% python3 -q
>>> import numpy as np
>>> from numpy import linalg as LA
>>> np.set_printoptions(precision=3, suppress=True, linewidth=160, floatmode="fixed")
>>> feats = np.load("w.npy")
>>> feats
array([[-1.973,  0.006,  0.075, -1.947,  1.268],
       [-1.879,  0.372,  0.233, -3.814,  2.078],
       [-2.913,  0.502,  0.080, -4.765,  3.039],
       [ 4.189, -0.369,  0.089,  4.534, -3.418],
       [-0.274,  0.090, -0.057, -0.241,  0.302],
       [-1.408,  0.010, -0.133, -0.400,  0.726],
       [-0.815,  0.007, -0.034, -0.683,  0.546],
       [-0.336,  0.123,  0.072, -0.992,  0.517],
       [ 2.183, -0.053,  0.220,  1.547, -1.546],
       [ 1.835, -0.165,  0.116,  1.959, -1.562],
       [-2.145,  0.170, -0.006, -2.580,  1.790],
       [ 4.772, -0.296,  0.196,  4.588, -3.661],
       [ 0.742, -0.096, -0.057,  1.062, -0.659],
       [-3.920,  0.287, -0.087, -4.237,  3.155]])
>>> C2 = np.cov(feats, rowvar=False)
>>> np.median(feats, axis=0)
array([-0.576,  0.009,  0.073, -0.542,  0.532])
>>> np.round(np.corrcoef(feats[:, 3], feats[:, 4])[0, 1], 3)
np.float64(-0.991)
>>> print(np.corrcoef(feats.T))
[[ 1.000 -0.871  0.457  0.966 -0.990]
 [-0.871  1.000 -0.115 -0.957  0.929]
 [ 0.457 -0.115  1.000  0.245 -0.368]
 [ 0.966 -0.957  0.245  1.000 -0.991]
 [-0.990  0.929 -0.368 -0.991  1.000]]
>>> np.round(LA.eigvalsh(C2)[::-1], 3) + 0
array([19.833,  0.272,  0.010,  0.001,  0.000])
>>> print(np.argwhere(np.triu(np.abs(np.corrcoef(feats.T)) > 0.8, 1)))
[[0 1]
 [0 3]
 [0 4]
 [1 3]
 [1 4]
 [3 4]]
>>> Xc = feats - feats.mean(axis=0)
>>> Uu, sig, Vh = LA.svd(Xc, full_matrices=False)
>>> np.round(Xc.mean(axis=0), 3) + 0
array([0.000, 0.000, 0.000, 0.000, 0.000])
>>> round(float((sig ** 2).sum() ** 2 / (sig ** 4).sum()), 3)
1.029
>>> print(Vh[0] * np.sign(Vh[0, np.abs(Vh[0]).argmax()]))
[ 0.576 -0.051  0.009  0.660 -0.480]
>>> sig
array([16.057,  1.881,  0.361,  0.103,  0.015])
>>> print((np.sign(Uu[:, 0]) == np.sign(Uu[0, 0])).astype(int))
[1 1 1 0 1 1 1 1 0 0 1 0 0 1]
>>> np.searchsorted(np.cumsum(sig ** 2) / (sig ** 2).sum(), 0.9) + 1
np.int64(1)
>>> np.abs(Vh[0]).argmax()
np.int64(3)
>>> Xc = feats - feats.mean(axis=0)
>>> evecs = LA.svd(Xc)[2][:1]
>>> Y = Xc - Xc @ evecs.T @ evecs
>>> np.round(np.diag(evecs.T @ evecs), 3) + 0
array([0.332, 0.003, 0.000, 0.435, 0.230])
>>> np.cov(Xc @ evecs.T, rowvar=False)
array(19.833)
>>> Y.std(axis=0)
array([0.362, 0.087, 0.105, 0.329, 0.068])
>>> (Xc @ evecs.T).std(axis=0)
array([4.291])
>>> mat = np.load("mat.npy")
>>> mat
array([[1, 1, 3, 2, 1, 2],
       [1, 1, 3, 2, 1, 2],
       [3, 3, 9, 6, 3, 6],
       [2, 2, 6, 4, 2, 4],
       [1, 1, 3, 2, 1, 2],
       [2, 2, 6, 4, 2, 4]])
>>> theta = np.radians(36)
>>> Rm = np.eye(6)
>>> Rm[3, 3] = Rm[4, 4] = np.cos(theta)
>>> Rm[3, 4], Rm[4, 3] = -np.sin(theta), np.sin(theta)
>>> Rm
array([[ 1.000,  0.000,  0.000,  0.000,  0.000,  0.000],
       [ 0.000,  1.000,  0.000,  0.000,  0.000,  0.000],
       [ 0.000,  0.000,  1.000,  0.000,  0.000,  0.000],
       [ 0.000,  0.000,  0.000,  0.809, -0.588,  0.000],
       [ 0.000,  0.000,  0.000,  0.588,  0.809,  0.000],
       [ 0.000,  0.000,  0.000,  0.000,  0.000,  1.000]])
>>> Y = mat @ Rm.T
>>> np.abs(Y - mat).max(axis=0)
array([0.000, 0.000, 0.000, 2.909, 2.954, 0.000])
>>> np.allclose(mat @ mat.T, Y @ Y.T)
True
>>> ev, evecs = LA.eigh(mat)
>>> np.abs(evecs[:, -1])
array([0.224, 0.224, 0.671, 0.447, 0.224, 0.447])
>>> (ev > 1e-8).sum(), (ev < -1e-8).sum()
(np.int64(1), np.int64(0))
>>> np.round(evecs.T @ evecs, 3) + 0
array([[1.000, 0.000, 0.000, 0.000, 0.000, 0.000],
       [0.000, 1.000, 0.000, 0.000, 0.000, 0.000],
       [0.000, 0.000, 1.000, 0.000, 0.000, 0.000],
       [0.000, 0.000, 0.000, 1.000, 0.000, 0.000],
       [0.000, 0.000, 0.000, 0.000, 1.000, 0.000],
       [0.000, 0.000, 0.000, 0.000, 0.000, 1.000]])
>>> np.unique(ev.round(6) + 0, return_counts=True)[1]
array([5, 1])
>>> np.round(LA.svd(mat, compute_uv=False), 3) + 0
array([20.000,  0.000,  0.000,  0.000,  0.000,  0.000])
>>> Uu, sig, Vh = LA.svd(mat)
>>> evecs = Vh[:(sig > 1e-8).sum()]
>>> rng = np.random.default_rng(74)
>>> x0 = mat[1] + 4 * mat[0] + rng.integers(2) * np.eye(6)[3]
>>> x0
array([ 5.000,  5.000, 15.000, 10.000,  5.000, 10.000])
>>> np.allclose(evecs.T @ evecs @ x0, x0)
True
>>> round(LA.norm(x0 - evecs.T @ evecs @ x0), 3)
np.float64(0.0)
>>> print(LA.matrix_rank(np.vstack([mat, x0])))
1
>>> evecs.T @ evecs
array([[0.050, 0.050, 0.150, 0.100, 0.050, 0.100],
       [0.050, 0.050, 0.150, 0.100, 0.050, 0.100],
       [0.150, 0.150, 0.450, 0.300, 0.150, 0.300],
       [0.100, 0.100, 0.300, 0.200, 0.100, 0.200],
       [0.050, 0.050, 0.150, 0.100, 0.050, 0.100],
       [0.100, 0.100, 0.300, 0.200, 0.100, 0.200]])
>>> J = np.loadtxt("test18.csv", delimiter=",")
>>> J
array([[ -3.000,  -3.000,  -3.000,  -3.000,  -3.000,  -3.000],
       [ -3.000,  -6.000,  -6.000,  -6.000,  -6.000,  -6.000],
       [ -3.000,  -6.000,  -9.000,  -9.000,  -9.000,  -9.000],
       [ -3.000,  -6.000,  -9.000, -12.000, -12.000, -12.000],
       [ -3.000,  -6.000,  -9.000, -12.000, -15.000, -15.000],
       [ -3.000,  -6.000,  -9.000, -12.000, -15.000, -18.000]])
>>> # symmetric, so the eigenvalues are real
>>> round(float(LA.eigvalsh(J).min()), 3)
-51.621
>>> [round(float(LA.det(J[:i, :i])), 2) + 0 for i in range(1, 7)]
[-3.0, 9.0, -27.0, 81.0, -243.0, 729.0]
>>> print(np.all(LA.eigvalsh(J) > 0))
False
>>> u = np.array([2, 0])
>>> np.convolve(J[3], u)
array([ -6.000, -12.000, -18.000, -24.000, -24.000, -24.000,   0.000])
>>> print(np.polyval(u, J[3]))
[ -6.000 -12.000 -18.000 -24.000 -24.000 -24.000]
>>> round(np.abs(LA.eigvals(mat)).max(), 3)
np.float64(20.0)
>>> (mat + mat.T) / 2
array([[1.000, 1.000, 3.000, 2.000, 1.000, 2.000],
       [1.000, 1.000, 3.000, 2.000, 1.000, 2.000],
       [3.000, 3.000, 9.000, 6.000, 3.000, 6.000],
       [2.000, 2.000, 6.000, 4.000, 2.000, 4.000],
       [1.000, 1.000, 3.000, 2.000, 1.000, 2.000],
       [2.000, 2.000, 6.000, 4.000, 2.000, 4.000]])
>>> np.trace(mat)
np.int64(20)
>>> np.allclose(mat @ mat.T, mat.T @ mat)
True
>>> np.allclose(mat, mat.T)
True
>>> x0 = np.array([2, 2, -3, 2, 1, -3])
>>> y = J @ x0
>>> beta, lr = np.zeros(6), 1 / LA.norm(J, 2) ** 2
>>> for i in range(25):
...     beta -= lr * J.T @ (J @ beta - y)
...     if i % 5 == 0: print(i, round(LA.norm(J @ beta - y), 3))
... 
0 13.533
5 12.842
10 12.205
15 11.618
20 11.078
>>> round(float(LA.cond(J)), 3)
64.886
>>> arr = np.array([[4, 3, 0], [-4, -3, 0], [0, 0, 0], [12, 9, 0]])
>>> arr
array([[ 4,  3,  0],
       [-4, -3,  0],
       [ 0,  0,  0],
       [12,  9,  0]])
>>> W = np.array([[-8, -9, 2, 9, 1],
...     [9, 3, -6, 2, -3],
...     [3, -4, 3, -4, 1],
...     [-9, 9, 7, -8, 9],
...     [3, -8, 5, -5, 3]])
>>> beta = np.array([6, -1, -5, 4, 0])
>>> H = np.maximum(feats @ W + beta, 0)
>>> print(LA.matrix_rank(H))
5
>>> (H > 0).mean(axis=0)
array([0.643, 0.429, 0.357, 0.643, 0.357])
>>> basis = np.array([[3, -2, 5], [2, 1, 1], [0, -5, -2], [-3, 5, 3], [-5, -1, -1]])
>>> W @ basis
array([[-74,  41, -27],
       [ 42,  28,  69],
       [  8, -46,  -8],
       [-30, -57, -83],
       [ -7, -67, -21]])
>>> E = np.array([[1, 1, 0, 0], [2, 7, 0, 0], [0, 0, 1, 1], [0, 0, 2, 7]])
>>> E
array([[1, 1, 0, 0],
       [2, 7, 0, 0],
       [0, 0, 1, 1],
       [0, 0, 2, 7]])
>>> # 2 blocks once reordered
>>> round(float(LA.norm(E, 2) / LA.norm(E)), 3)
0.704
>>> LA.cond(E) > 100
np.False_
>>> LA.matrix_rank(E, rtol=0.1)
np.int64(2)
>>> [round(float(x), 3) for x in LA.svd(E, compute_uv=False)[:3]]
[7.385, 7.385, 0.677]
>>> np.round(LA.det(E[::-1]), 3)
np.float64(25.0)
>>> np.kron(np.eye(2, dtype=int), E)
array([[1, 1, 0, 0, 0, 0, 0, 0],
       [2, 7, 0, 0, 0, 0, 0, 0],
       [0, 0, 1, 1, 0, 0, 0, 0],
       [0, 0, 2, 7, 0, 0, 0, 0],
       [0, 0, 0, 0, 1, 1, 0, 0],
       [0, 0, 0, 0, 2, 7, 0, 0],
       [0, 0, 0, 0, 0, 0, 1, 1],
       [0, 0, 0, 0, 0, 0, 2, 7]])
>>> np.poly(E)
array([  1.000, -16.000,  74.000, -80.000,  25.000])
>>> Q = E.astype(float).copy()
>>> for j in range(4):
...     Q[:, j] -= Q[:, :j] @ (Q[:, :j].T @ Q[:, j])
...     Q[:, j] /= LA.norm(Q[:, j])
... 
>>> Q
array([[ 0.447, -0.894,  0.000,  0.000],
       [ 0.894,  0.447,  0.000,  0.000],
       [ 0.000,  0.000,  0.447, -0.894],
       [ 0.000,  0.000,  0.894,  0.447]])
>>> K = np.load("block17.npy")
>>> K
array([[-2.000,  0.000],
       [ 0.000,  8.000]])
>>> C2 = K.T @ K
>>> C2
array([[ 4.000,  0.000],
       [ 0.000, 64.000]])
>>> print(LA.eigvalsh(C2)[::-1])
[64.000  4.000]
>>> (K @ K.T).shape
(2, 2)
>>> LA.matrix_rank(C2)
np.int64(2)
>>> print(LA.svd(K, compute_uv=False) ** 2)
[64.000  4.000]
>>> np.all(LA.eigvalsh(K) > 0)
np.False_
>>> print(np.round(LA.det(K), 3))
-16.0
>>> ev, evecs = LA.eigh(K)
>>> ev.sum(), np.trace(K)
(np.float64(6.0), np.float64(6.0))
>>> (ev > 1e-8).sum(), (ev < -1e-8).sum()
(np.int64(1), np.int64(1))
>>> np.abs(evecs[:, -1]).round(6).argmax()
np.int64(1)
>>> print(np.abs(evecs[:, -1]))
[0.000 1.000]
>>> Y = LA.inv(K)
>>> (np.abs(Y) > 1e-9).astype(int)
array([[1, 0],
       [0, 1]])
>>> round(float(LA.cond(K)), 3)
4.0
>>> np.allclose(Y, K.T)
False
>>> print(np.round(LA.slogdet(K)[0], 3))
-1.0
>>> print(round(LA.det(K) * LA.det(Y), 3))
1.0
>>> Y = np.array([[1, -2, 1, -3, -4],
...     [-3, 0, -1, -5, 0],
...     [-4, -2, -2, -2, -1],
...     [-5, 2, -3, 5, 3],
...     [2, -3, -4, -5, -1]])
>>> W0 = np.triu(Y, 1)
>>> print(W0)
[[ 0 -2  1 -3 -4]
 [ 0  0 -1 -5  0]
 [ 0  0  0 -2 -1]
 [ 0  0  0  0  3]
 [ 0  0  0  0  0]]
>>> # rank 4
>>> LA.lstsq(W0[:-1].T, W0[-1])[2]
np.int32(4)
>>> np.round(np.trace(LA.pinv(W0) @ W0), 3)
np.float64(4.0)
>>> np.abs(np.diag(LA.qr(W0)[1])) > 1e-9
array([False, False, False, False, False])
>>> print(np.unique(W0.round(6), axis=0).shape)
(5, 5)
>>> np.argsort(-LA.norm(W0, axis=0).round(6), kind="stable")[:3]
array([3, 4, 1])
>>> LA.cond(W0) > 100
np.True_
>>> LA.matrix_rank(W0, rtol=0.1)
np.int64(3)
>>> C2 = W0.T @ W0
>>> LA.svd(W0, compute_uv=False) ** 2
array([49.230, 18.783,  1.905,  0.082,  0.000])
>>> np.diag(C2)
array([ 0,  4,  2, 38, 26])
>>> print(LA.eigvalsh(C2)[::-1])
[49.230 18.783  1.905  0.082  0.000]
>>> Uu, sig, Vh = LA.svd(W0)
>>> sig
array([7.016, 4.334, 1.380, 0.286, 0.000])
>>> Y = Uu[:, :4] @ np.diag(sig[:4]) @ Vh[:4]
>>> LA.matrix_rank(W0, rtol=0.05)
np.int64(3)
>>> Y.round(3) + 0
array([[ 0.000, -2.000,  1.000, -3.000, -4.000],
       [ 0.000,  0.000, -1.000, -5.000,  0.000],
       [ 0.000,  0.000,  0.000, -2.000, -1.000],
       [ 0.000,  0.000,  0.000,  0.000,  3.000],
       [ 0.000,  0.000,  0.000,  0.000,  0.000]])
>>> round(float(LA.norm(W0 - Y) / LA.norm(W0)), 3)
0.0
>>> LA.matrix_rank(Y)
np.int64(4)
>>> lab = rng.permutation(5)
>>> lab
array([4, 2, 1, 0, 3])
>>> Y = W0[lab][:, lab]
>>> print(round(float(LA.det(Y)), 3), round(LA.det(W0[lab]), 3))
0.0 0.0
>>> np.allclose(Y, W0)
False
>>> np.diag(Y)
array([0, 0, 0, 0, 0])
>>> np.sort(np.abs(LA.eigvals(Y)))
array([0.000, 0.000, 0.000, 0.000, 0.000])
>>> F = np.load("dump.npy")
>>> F
array([[1, 0],
       [0, 1]])
>>> u = np.array([2, 1])
>>> np.convolve(F[0], u)
array([2, 1, 0])
>>> np.polyval(u, F[0])
array([3, 1])
>>> Uu, sig, Vh = LA.svd(arr)
>>> np.argmax(sig[:-1] / (sig[1:] + 1e-6)) + 1
np.int64(1)
>>> Y = Uu[:, :1] @ np.diag(sig[:1]) @ Vh[:1]
>>> LA.matrix_rank(Y)
np.int64(1)
>>> round(float(LA.norm(arr - Y) / LA.norm(arr)), 3)
0.0
>>> LA.matrix_rank(arr, rtol=0.05)
np.int64(1)
>>> round(float(LA.norm(arr - Y, 2)), 3), round(sig[1], 3)
(0.0, np.float64(0.0))
>>> print(round(np.abs(arr - Y).max(), 3))
0.0
